% ipython --no-banner

In [1]: import numpy as np

In [2]: np.set_printoptions(precision=1, suppress=True, linewidth=200, legacy="1.25")

In [3]: data = np.load("layer15.npy")

In [4]: data.round(1) + 0
Out[4]: 
array([[0. , 0. , 0. , 0. , 0. , 0. , 0. , 0. , 0. , 0.1, 0. ],
       [0. , 0.1, 0.1, 0.1, 0. , 0.1, 0.1, 0.1, 0.1, 0.2, 0. ],
       [0. , 0.1, 0.1, 0.1, 0. , 0.1, 0.1, 0.1, 0.1, 0.2, 0. ],
       [0. , 0.1, 0.1, 0.1, 0. , 0.1, 0.1, 0.1, 0.1, 0.2, 0. ],
       [0. , 0. , 0. , 0. , 0. , 0. , 0. , 0. , 0. , 0.1, 0. ],
       [0. , 0.1, 0.1, 0.1, 0. , 0.1, 0.1, 0.1, 0.1, 0.2, 0. ],
       [0. , 0.1, 0.1, 0.1, 0. , 0.1, 0.1, 0.1, 0.1, 0.2, 0. ],
       [0. , 0.1, 0.1, 0.1, 0. , 0.1, 0.1, 0.1, 0.1, 0.2, 0. ],
       [0. , 0.1, 0.1, 0.1, 0. , 0.1, 0.1, 0.1, 0.1, 0.2, 0. ],
       [0.1, 0.2, 0.2, 0.2, 0.1, 0.2, 0.2, 0.2, 0.2, 0.3, 0.1],
       [0. , 0. , 0. , 0. , 0. , 0. , 0. , 0. , 0. , 0.1, 0. ]])

In [5]: # rows 1 and 2 are equal

In [6]: np.allclose(data[:-1].T @ np.linalg.lstsq(data[:-1].T, data[-1])[0], data[-1])
Out[6]: True

In [7]: np.unique(data.round(6), axis=0).shape
Out[7]: (3, 11)

In [8]: np.round(data @ np.linalg.pinv(data) @ data, 1) + 0
Out[8]: 
array([[0. , 0. , 0. , 0. , 0. , 0. , 0. , 0. , 0. , 0.1, 0. ],
       [0. , 0.1, 0.1, 0.1, 0. , 0.1, 0.1, 0.1, 0.1, 0.2, 0. ],
       [0. , 0.1, 0.1, 0.1, 0. , 0.1, 0.1, 0.1, 0.1, 0.2, 0. ],
       [0. , 0.1, 0.1, 0.1, 0. , 0.1, 0.1, 0.1, 0.1, 0.2, 0. ],
       [0. , 0. , 0. , 0. , 0. , 0. , 0. , 0. , 0. , 0.1, 0. ],
       [0. , 0.1, 0.1, 0.1, 0. , 0.1, 0.1, 0.1, 0.1, 0.2, 0. ],
       [0. , 0.1, 0.1, 0.1, 0. , 0.1, 0.1, 0.1, 0.1, 0.2, 0. ],
       [0. , 0.1, 0.1, 0.1, 0. , 0.1, 0.1, 0.1, 0.1, 0.2, 0. ],
       [0. , 0.1, 0.1, 0.1, 0. , 0.1, 0.1, 0.1, 0.1, 0.2, 0. ],
       [0.1, 0.2, 0.2, 0.2, 0.1, 0.2, 0.2, 0.2, 0.2, 0.3, 0.1],
       [0. , 0. , 0. , 0. , 0. , 0. , 0. , 0. , 0. , 0.1, 0. ]])

In [9]: np.round(np.trace(np.linalg.pinv(data) @ data), 1)
Out[9]: 1.0

In [10]: round(np.abs(np.linalg.eigvals(data)).max(), 1)
Out[10]: 1.0

In [11]: round(float(np.linalg.det(data)), 1)
Out[11]: -0.0

In [12]: np.linalg.cond(data) > 100
Out[12]: True

In [13]: [round(float(x), 1) for x in np.linalg.svd(data, compute_uv=False)[:3]]
Out[13]: [1.0, 0.0, 0.0]

In [14]: other = np.array([[2, 1, 1, 1, 0, 2, 1, 0, 0, 1],
    ...:     [0, 1, 1, 0, 0, 1, 2, 0, 2, 2],
    ...:     [0, 1, 1, 1, 2, 1, 0, 2, 0, 2],
    ...:     [2, 0, 0, 2, 1, 2, 2, 1, 2, 1],
    ...:     [2, 0, 0, 1, 0, 2, 2, 0, 0, 1],
    ...:     [1, 0, 0, 0, 0, 1, 0, 0, 2, 1],
    ...:     [1, 2, 0, 2, 0, 1, 0, 0, 0, 0],
    ...:     [1, 1, 0, 1, 2, 0, 2, 2, 1, 1],
    ...:     [2, 2, 1, 0, 2, 1, 0, 0, 2, 1],
    ...:     [0, 1, 1, 0, 1, 0, 2, 2, 1, 0],
    ...:     [2, 0, 0, 2, 1, 2, 1, 1, 1, 1],
    ...:     [1, 0, 0, 2, 2, 2, 1, 1, 0, 2],
    ...:     [1, 1, 2, 1, 0, 1, 2, 0, 1, 0],
    ...:     [1, 2, 2, 0, 0, 0, 1, 2, 2, 1]])

In [15]: J = other.T @ other

In [16]: J
Out[16]: 
array([[26, 12,  8, 18, 12, 23, 18,  9, 16, 15],
       [12, 18, 12,  8,  9,  9, 11, 10, 13, 10],
       [ 8, 12, 13,  4,  5,  7, 11,  8, 11,  8],
       [18,  8,  4, 21, 12, 20, 15, 10,  8, 13],
       [12,  9,  5, 12, 19, 12, 11, 14, 10, 14],
       [23,  9,  7, 20, 12, 26, 18,  8, 13, 18],
       [18, 11, 11, 15, 11, 18, 28, 14, 17, 15],
       [ 9, 10,  8, 10, 14,  8, 14, 19, 11, 12],
       [16, 13, 11,  8, 10, 13, 17, 11, 24, 14],
       [15, 10,  8, 13, 14, 18, 15, 12, 14, 20]])

In [17]: # equal to its transpose

In [18]: rng = np.random.default_rng(24060)

In [19]: idx = rng.permutation(10)

In [20]: idx
Out[20]: array([4, 6, 9, 5, 8, 2, 1, 7, 0, 3])

In [21]: other = J[idx][:, idx]

In [22]: np.diag(other)
Out[22]: array([19, 28, 20, 26, 24, 13, 18, 19, 26, 21])

In [23]: np.trace(other)
Out[23]: 214

In [24]: Lm = np.linalg.cholesky(J)

In [25]: Lm @ Lm.T
Out[25]: 
array([[26., 12.,  8., 18., 12., 23., 18.,  9., 16., 15.],
       [12., 18., 12.,  8.,  9.,  9., 11., 10., 13., 10.],
       [ 8., 12., 13.,  4.,  5.,  7., 11.,  8., 11.,  8.],
       [18.,  8.,  4., 21., 12., 20., 15., 10.,  8., 13.],
       [12.,  9.,  5., 12., 19., 12., 11., 14., 10., 14.],
       [23.,  9.,  7., 20., 12., 26., 18.,  8., 13., 18.],
       [18., 11., 11., 15., 11., 18., 28., 14., 17., 15.],
       [ 9., 10.,  8., 10., 14.,  8., 14., 19., 11., 12.],
       [16., 13., 11.,  8., 10., 13., 17., 11., 24., 14.],
       [15., 10.,  8., 13., 14., 18., 15., 12., 14., 20.]])

In [26]: J / np.sqrt(np.outer(np.diag(J), np.diag(J)))
Out[26]: 
array([[1. , 0.6, 0.4, 0.8, 0.5, 0.9, 0.7, 0.4, 0.6, 0.7],
       [0.6, 1. , 0.8, 0.4, 0.5, 0.4, 0.5, 0.5, 0.6, 0.5],
       [0.4, 0.8, 1. , 0.2, 0.3, 0.4, 0.6, 0.5, 0.6, 0.5],
       [0.8, 0.4, 0.2, 1. , 0.6, 0.9, 0.6, 0.5, 0.4, 0.6],
       [0.5, 0.5, 0.3, 0.6, 1. , 0.5, 0.5, 0.7, 0.5, 0.7],
       [0.9, 0.4, 0.4, 0.9, 0.5, 1. , 0.7, 0.4, 0.5, 0.8],
       [0.7, 0.5, 0.6, 0.6, 0.5, 0.7, 1. , 0.6, 0.7, 0.6],
       [0.4, 0.5, 0.5, 0.5, 0.7, 0.4, 0.6, 1. , 0.5, 0.6],
       [0.6, 0.6, 0.6, 0.4, 0.5, 0.5, 0.7, 0.5, 1. , 0.6],
       [0.7, 0.5, 0.5, 0.6, 0.7, 0.8, 0.6, 0.6, 0.6, 1. ]])
